>>> import numpy as np
>>> from numpy import linalg as LA
>>> np.set_printoptions(precision=2, suppress=True, linewidth=140, floatmode="fixed")
>>> A = np.array([[0, 2, 1, 0, 1, -1, 0, 0],
...     [1, 1, 2, 2, 2, 2, 2, -2],
...     [2, 1, 1, -2, -2, 1, 2, -2],
...     [-1, -2, 2, 2, -2, 0, 0, -2],
...     [0, 1, -2, 0, 1, -1, 0, -1]])
>>> A
array([[ 0,  2,  1,  0,  1, -1,  0,  0],
       [ 1,  1,  2,  2,  2,  2,  2, -2],
       [ 2,  1,  1, -2, -2,  1,  2, -2],
       [-1, -2,  2,  2, -2,  0,  0, -2],
       [ 0,  1, -2,  0,  1, -1,  0, -1]])
>>> left, s = LA.svd(A)
Traceback (most recent call last):
  File "<python-input-5>", line 1, in <module>
    left, s = LA.svd(A)
    ^^^^^^^
ValueError: too many values to unpack (expected 2)
>>> left, s, VT = LA.svd(A, full_matrices=False)
>>> s
array([5.87, 4.74, 4.25, 2.34, 2.13])
>>> left.shape, s.shape, VT.shape
((5, 5), (5,), (5, 8))
>>> np.allclose(left * s @ VT, A)
True
>>> np.round(VT @ VT.T, 2) + 0
array([[1.00, 0.00, 0.00, 0.00, 0.00],
       [0.00, 1.00, 0.00, 0.00, 0.00],
       [0.00, 0.00, 1.00, 0.00, 0.00],
       [0.00, 0.00, 0.00, 1.00, 0.00],
       [0.00, 0.00, 0.00, 0.00, 1.00]])
>>> A[1] @ A[0]
np.int64(4)
>>> LA.norm(A, axis=1).argmax()
np.int64(1)
>>> round(LA.norm(A[1], 1), 2), round(float(LA.norm(A[1], np.inf)), 2)
(np.float64(14.0), 2.0)
>>> round(LA.norm(A[1] - A[0]), 2)
np.float64(5.0)
>>> LA.norm(A, axis=1)
array([2.65, 5.10, 4.80, 4.58, 2.83])
>>> np.round(LA.norm(A, 1), 2), round(float(LA.norm(A, np.inf)), 2)
(np.float64(8.0), 14.0)
>>> W = np.array([[5, -8, -5, 5],
...     [-5, 0, -9, -4],
...     [-4, 8, 7, 6],
...     [9, -3, 7, 9],
...     [-1, 9, 1, -5],
...     [-6, -3, 7, -9],
...     [-7, -1, -3, -8],
...     [-8, -7, -7, 9]])
>>> c = np.array([1, 0, 1, -1])
>>> hid = np.maximum(A @ W + c, 0)
>>> hid
array([[ 0, 20,  0,  1],
       [ 0, 26, 39,  0],
       [ 0,  0,  0,  0],
       [34, 14, 64, 24],
       [17,  3,  0,  0]])
>>> LA.matrix_rank(hid)
np.int64(4)
>>> (hid > 0).astype(int)
array([[0, 1, 0, 1],
       [0, 1, 1, 0],
       [0, 0, 0, 0],
       [1, 1, 1, 1],
       [1, 1, 0, 0]])
>>> cent = np.array([[0, 2], [0, -1], [-2, 3], [-2, -3]])
>>> W @ cent
array([[  0, -12],
       [ 26, -25],
       [-26, -13],
       [-32,  15],
       [  8,   7],
       [  4,  39],
       [ 22,   2],
       [ -4, -57]])
>>> (hid @ cent).round(6).argmax(axis=1)
array([0, 1, 0, 1, 1])
>>> hid @ cent
array([[  -2,  -23],
       [ -78,   91],
       [   0,    0],
       [-176,  174],
       [   0,   31]])
